>>> import numpy as np
>>> np.set_printoptions(precision=2, suppress=True, linewidth=120)
>>> A = np.loadtxt("dump.csv", delimiter=",")
>>> A
array([[-1.,  0., -2.,  0., -2.],
       [-1.,  1., -1.,  0.,  1.],
       [ 1., -1.,  1.,  2.,  2.],
       [ 1.,  2.,  0.,  2.,  0.],
       [ 0.,  1., -1., -1., -1.]])
>>> vec = np.array([0, -3, -2, 0, -1])
>>> rhs = A @ vec
>>> coef, lr = np.zeros(5), 1 / np.linalg.norm(A, 2) ** 2
>>> for i in range(15):
...     coef -= lr * A.T @ (A @ coef - rhs)
...     if i % 5 == 0: print(i, round(np.linalg.norm(A @ coef - rhs), 2))
... 
0 5.16
5 2.0
10 1.05
>>> coef
array([-0.78, -2.67, -1.19,  0.13, -1.24])
>>> rng = np.random.default_rng(6125)
>>> lab = rng.permutation(5)
>>> lab
array([1, 4, 0, 3, 2])
>>> M2 = A[lab][:, lab]
>>> print(np.diag(M2))
[ 1. -1. -1.  2.  1.]
>>> M2
array([[ 1.,  1., -1.,  0., -1.],
       [ 1., -1.,  0., -1., -1.],
       [ 0., -2., -1.,  0., -2.],
       [ 2.,  0.,  1.,  2.,  0.],
       [-1.,  2.,  1.,  2.,  1.]])
>>> np.allclose(M2, A)
False
>>> round(np.linalg.det(M2), 2), round(np.linalg.det(A[lab]), 2)
(np.float64(-24.0), np.float64(24.0))
>>> q, r_ = np.linalg.qr(A)
>>> np.allclose(r_.T @ r_, A.T @ A)
True
>>> r_
array([[ 2.  ,  0.  ,  2.  ,  2.  ,  1.5 ],
       [ 0.  , -2.65,  1.13, -0.38,  0.76],
       [ 0.  ,  0.  ,  1.31, -0.44,  1.64],
       [ 0.  ,  0.  ,  0.  ,  2.16,  1.39],
       [ 0.  ,  0.  ,  0.  ,  0.  ,  1.6 ]])
>>> np.round(q @ r_, 2) + 0
array([[-1.,  0., -2.,  0., -2.],
       [-1.,  1., -1.,  0.,  1.],
       [ 1., -1.,  1.,  2.,  2.],
       [ 1.,  2.,  0.,  2.,  0.],
       [ 0.,  1., -1., -1., -1.]])
>>> np.abs(np.diag(r_))
array([2.  , 2.65, 1.31, 2.16, 1.6 ])
>>> np.round(q.T @ q, 2) + 0
array([[1., 0., 0., 0., 0.],
       [0., 1., 0., 0., 0.],
       [0., 0., 1., 0., 0.],
       [0., 0., 0., 1., 0.],
       [0., 0., 0., 0., 1.]])
>>> abs(r_[0, 0]), round(float(np.linalg.norm(A[:, 0])), 2)
(np.float64(2.0), 2.0)
>>> np.trace(q @ q.T)
np.float64(5.0)
>>> q.shape, r_.shape
((5, 5), (5, 5))
>>> proj = np.triu(np.array([[1, -1, 1, 0, -1],
...     [-1, -1, -2, -2, -3],
...     [0, -3, -3, -3, 1],
...     [2, -1, -1, -2, 1],
...     [1, 1, -1, -1, -3]]), 1) + np.eye(5)
>>> M2 = proj @ A @ np.linalg.inv(proj)
>>> M2
array([[  1.,  -2.,  -4., -13.,  12.],
       [ -5.,  -9., -13., -62.,  43.],
       [ -2.,  -8., -14., -63.,  52.],
       [  1.,   4.,   6.,  27., -21.],
       [  0.,   1.,   1.,   4.,  -3.]])
>>> proj @ A - A @ proj
array([[ 2., -4.,  4., -3.,  3.],
       [-4., -6.,  4., -6.,  2.],
       [-3., -4., -4., -6., -6.],
       [ 0.,  2.,  2.,  3.,  4.],
       [ 0.,  0.,  2., -1.,  5.]])
>>> np.trace(M2), np.trace(A)
(np.float64(2.0), np.float64(2.0))
>>> lab = rng.permutation(5)
>>> M2 = A[:, lab] * rng.choice([-1, 1], 5)
>>> print(M2)
[[ 2. -2. -0. -0. -1.]
 [ 1.  1. -0. -1. -1.]
 [-1.  2. -2.  1.  1.]
 [-0.  0. -2. -2.  1.]
 [ 1. -1.  1. -1.  0.]]
>>> Uu, _, VT = np.linalg.svd(A.T @ M2)
>>> np.round(Uu @ VT, 2) + 0
array([[ 0.,  0.,  0.,  0.,  1.],
       [ 0.,  0.,  0., -1.,  0.],
       [-1.,  0.,  0.,  0.,  0.],
       [ 0.,  0., -1.,  0.,  0.],
       [ 0.,  1.,  0.,  0.,  0.]])
>>> data = np.array([[0, 0, 0, 1, 1, 0, 0, 0],
...     [0, 0, 0, 1, 0, 1, 0, 0],
...     [0, 0, 0, 0, 0, 0, 0, 1],
...     [1, 1, 0, 0, 0, 1, 0, 0],
...     [1, 0, 0, 0, 0, 0, 0, 0],
...     [0, 1, 0, 1, 0, 0, 0, 1],
...     [0, 0, 0, 0, 0, 0, 0, 0],
...     [0, 0, 1, 0, 0, 1, 0, 0]])
>>> Uu, sig, VT = np.linalg.svd(data)
>>> vecs = VT[:(sig > 1e-8).sum()]
>>> vec = data[7] + 5 * data[1] + rng.integers(2) * np.eye(8)[4]
>>> vec
array([0., 0., 1., 5., 0., 6., 0., 0.])
>>> np.linalg.matrix_rank(np.vstack([data, vec]))
np.int64(7)
>>> print(np.round(vecs.T @ vecs, 2) + 0)
[[1. 0. 0. 0. 0. 0. 0. 0.]
 [0. 1. 0. 0. 0. 0. 0. 0.]
 [0. 0. 1. 0. 0. 0. 0. 0.]
 [0. 0. 0. 1. 0. 0. 0. 0.]
 [0. 0. 0. 0. 1. 0. 0. 0.]
 [0. 0. 0. 0. 0. 1. 0. 0.]
 [0. 0. 0. 0. 0. 0. 0. 0.]
 [0. 0. 0. 0. 0. 0. 0. 1.]]
>>> lab = rng.permutation(8)
>>> lab
array([2, 7, 1, 4, 6, 0, 5, 3])
>>> M2 = data[lab][:, lab]
>>> round(np.linalg.det(M2), 2), round(np.linalg.det(data[lab]), 2)
(np.float64(0.0), np.float64(0.0))
>>> np.allclose(M2, data)
False
>>> print(np.sort(np.abs(np.linalg.eigvals(M2))))
[0.   0.45 0.68 0.83 1.25 1.51 1.8  2.36]
>>> M2
array([[0, 1, 0, 0, 0, 0, 0, 0],
       [1, 0, 0, 0, 0, 0, 1, 0],
       [0, 0, 0, 0, 0, 0, 1, 1],
       [0, 0, 0, 0, 0, 1, 0, 0],
       [0, 0, 0, 0, 0, 0, 0, 0],
       [0, 0, 0, 1, 0, 0, 0, 1],
       [0, 1, 1, 0, 0, 0, 0, 1],
       [0, 0, 1, 0, 0, 1, 1, 0]])
>>> np.trace(M2)
np.int64(0)
>>> np.allclose(data, data.T)
True
>>> print(np.sort(np.abs(np.linalg.eigvals(data))))
[0.   0.45 0.68 0.83 1.25 1.51 1.8  2.36]
>>> np.round(np.linalg.det(data), 2)
np.float64(0.0)
>>> np.linalg.matrix_power(data, 3)
array([[0, 1, 0, 4, 2, 1, 0, 1],
       [1, 2, 1, 4, 1, 4, 0, 1],
       [0, 1, 0, 1, 0, 0, 0, 2],
       [4, 4, 1, 2, 0, 5, 0, 1],
       [2, 1, 0, 0, 0, 1, 0, 0],
       [1, 4, 0, 5, 1, 2, 0, 4],
       [0, 0, 0, 0, 0, 0, 0, 0],
       [1, 1, 2, 1, 0, 4, 0, 0]])
>>> print(round(float(np.abs(np.linalg.eigvals(data)).max()), 2))
2.36
>>> try:
...     np.linalg.cholesky(data)
... except np.linalg.LinAlgError as e:
...     print(e)
... 
Matrix is not positive definite
>>> [round(float(np.linalg.det(data[:i, :i])), 2) + 0 for i in range(1, 9)]
[0.0, 0.0, 0.0, 0.0, 0.0, 0.0, 0.0, 0.0]
>>> round(np.linalg.eigvalsh(data).min(), 2)
np.float64(-1.8)
>>> J = np.load("layer14.npy")
>>> J
array([[ 0,  4, -5,  2,  3,  5],
       [ 0,  0,  2,  2, -2, -5],
       [ 0,  0,  0,  1,  2,  5],
       [ 0,  0,  0,  0,  4, -4],
       [ 0,  0,  0,  0,  0,  5],
       [ 0,  0,  0,  0,  0,  0]])
>>> print([round(float(x), 2) for x in np.linalg.svd(J, compute_uv=False)[:3]])
[11.88, 6.3, 3.94]
>>> np.linalg.matrix_rank(J, rtol=0.1)
np.int64(4)
>>> round(np.linalg.norm(J, 2) / np.linalg.norm(J), 2)
np.float64(0.83)
>>> np.linalg.cond(J) > 100
np.True_
>>> Uu, sig, VT = np.linalg.svd(J)
>>> vecs = VT[:(sig > 1e-8).sum()]
>>> vec = J[2] + 5 * J[5] + rng.integers(2) * np.eye(6)[3]
>>> vec
array([0., 0., 0., 1., 2., 5.])
>>> np.round(vecs.T @ vecs, 2) + 0
array([[0., 0., 0., 0., 0., 0.],
       [0., 1., 0., 0., 0., 0.],
       [0., 0., 1., 0., 0., 0.],
       [0., 0., 0., 1., 0., 0.],
       [0., 0., 0., 0., 1., 0.],
       [0., 0., 0., 0., 0., 1.]])
>>> np.diag(vecs.T @ vecs)
array([0., 1., 1., 1., 1., 1.])
>>> def softmax(z):
...     e = np.exp(z - z.max(axis=-1, keepdims=True))
...     return e / e.sum(axis=-1, keepdims=True)
... 
>>> softmax(J[4] + -3)
array([0.01, 0.01, 0.01, 0.01, 0.01, 0.97])
>>> print(softmax(J[4]))
[0.01 0.01 0.01 0.01 0.01 0.97]
>>> att = J @ J.T / np.sqrt(6)
>>> np.round(softmax(att), 2) + 0
array([[1.  , 0.  , 0.  , 0.  , 0.  , 0.  ],
       [0.  , 1.  , 0.  , 0.  , 0.  , 0.  ],
       [0.75, 0.  , 0.22, 0.  , 0.03, 0.  ],
       [0.  , 0.  , 0.  , 1.  , 0.  , 0.  ],
       [0.33, 0.  , 0.33, 0.  , 0.33, 0.  ],
       [0.17, 0.17, 0.17, 0.17, 0.17, 0.17]])
>>> np.round(softmax(att + np.triu(np.full(att.shape, -np.inf), 1)), 2) + 0
array([[1.  , 0.  , 0.  , 0.  , 0.  , 0.  ],
       [0.  , 1.  , 0.  , 0.  , 0.  , 0.  ],
       [0.77, 0.  , 0.23, 0.  , 0.  , 0.  ],
       [0.  , 0.  , 0.  , 1.  , 0.  , 0.  ],
       [0.33, 0.  , 0.33, 0.  , 0.33, 0.  ],
       [0.17, 0.17, 0.17, 0.17, 0.17, 0.17]])
>>> K = np.loadtxt("arr.csv", delimiter=",")
>>> K
array([[-1.5,  0. ,  0.4,  0.4, -1.1,  0.9,  0.8,  0.6,  0.5],
       [ 0.6,  3.9,  3.9,  0. ,  2.1,  0.3, -0.6,  3.9, -7.5],
       [-0.4,  2.2, -0.5, -0.2,  1.4, -0.5,  0.6,  0.6,  0. ],
       [-1.4, -1.9,  0.7, -1.5, -0.2,  1.1, -0.8, -1.7, -1.5],
       [ 0.2,  1.8, -1. , -1.2, -0.1, -1.7, -0.6, -0.1,  0.4],
       [-2.2,  0.8, -1.2,  0.5, -0.3, -0.5, -1.8,  0.9,  1.2],
       [-0.5, -0.1, -0.4,  0.9, -0.2, -0.2,  0.2,  0.4,  0.5],
       [ 0.9, -0.5, -0.5, -1.3, -0.2, -1.2,  0.1,  1. ,  0.7],
       [ 0.4,  0. ,  0.1,  1.2, -1. , -0.6,  1. ,  0.4, -1.4],
       [ 0.4, -1.7,  1.2,  0.1, -0.7, -0.1,  0.1,  0.6, -0.8],
       [ 1.1,  0.7,  0. , -1.1,  0.7, -0.6, -0.6,  0.9,  0.3],
       [ 1.4,  0.7,  0.5, -1.4, -1.5,  1.1,  1.3,  1.2, -1.5],
       [-2.1,  0.6, -0.7, -0.3,  0.5, -1.6, -1.1,  0.8,  1.4],
       [-1.1,  0.6,  0. ,  1.2,  0. , -0.4, -1.5,  1. ,  0. ],
       [-0.5,  0.2, -0.3,  0.2,  2. ,  1.3, -1.4, -2.5, -0.6],
       [ 1.4,  1.9,  0.3,  0.2,  1.9,  1.7,  0. ,  0.9, -1.2],
       [-0.2, -0.4,  0.8, -0.8, -1.2,  0.8,  0.1,  0. ,  0.1],
       [-0.9,  0.6, -1.4,  0.6,  0.5, -0.5,  0.6, -0.4,  1. ],
       [-0.2,  0.2,  0.7, -0.8,  1.4,  1.5,  0.7,  0.7, -0.1],
       [-1.1,  0.8, -1.4, -1. , -2.1,  0.4,  0.4, -1.1, -0.3],
       [-0.7,  0.1, -0.3,  0.1,  2.4,  0.2,  0.5, -0.1, -0.4],
       [ 1.6, -0.5,  0.2,  0.5,  1.2,  0.2,  0.1, -0.4, -1.3],
       [-0.4, -0.7, -0.9,  0. , -0.7, -0.4,  0.5, -1.5, -1. ],
       [ 0.7,  1.8, -0.2,  0.7, -0.4, -0.8, -0.5,  0.6, -0.4],
       [ 0.6, -0.2,  1. ,  1.1,  0.4,  0.2,  0.4, -0.5, -0.3],
       [-0.8,  0.7,  1.5,  0.6,  1. , -1.5, -1.1,  1.2, -2.3],
       [-0.6,  1. , -1. ,  0.3,  0.1,  0.6,  0.5,  1.8, -0.5],
       [ 0.2, -0.5,  0.5, -0.4,  0.3,  0.4,  0.7,  0.5, -0.2],
       [ 1. ,  0.4, -0.1, -0.5, -0.3,  1.6, -1.4,  0.5, -2. ],
       [-0.4, -0.1,  0. ,  0.9,  0.4,  1.3, -0.8, -0.6,  0.7],
       [-0.9,  0.6, -0.4, -0.2,  0.9,  0.6,  0.2,  1.2, -1.4],
       [ 1.5, -1.1,  1.3,  1.9,  0.3,  0.1, -0.8, -0.6,  0. ],
       [-2.2, -0.2,  2.1,  0.7,  0.5,  0.2,  1.9, -0.6,  1.5],
       [ 0.3,  1.8,  1.1,  0.6, -0.8, -0.8, -0.9, -0.4,  0.3],
       [-1. , -0.6, -1.4,  0. , -0.4,  0.7, -0.8,  0.3, -0.1],
       [ 0.9, -0.8, -0.2,  1. , -0.5,  1.3,  0.8,  1.2, -0.7]])
>>> Xs = K - K.mean(axis=0)
>>> vecs = np.linalg.svd(Xs)[2][:1]
>>> M2 = Xs - Xs @ vecs.T @ vecs
>>> np.cov(Xs @ vecs.T, rowvar=False)
array(3.85)
>>> print(np.linalg.norm(M2, axis=1).round(6).argmax())
3
>>> np.round(np.diag(vecs.T @ vecs), 2) + 0
array([0.05, 0.11, 0.13, 0.  , 0.05, 0.  , 0.  , 0.14, 0.51])
>>> M2.std(axis=0)
array([0.94, 0.92, 0.8 , 0.82, 0.94, 0.9 , 0.86, 0.82, 0.59])
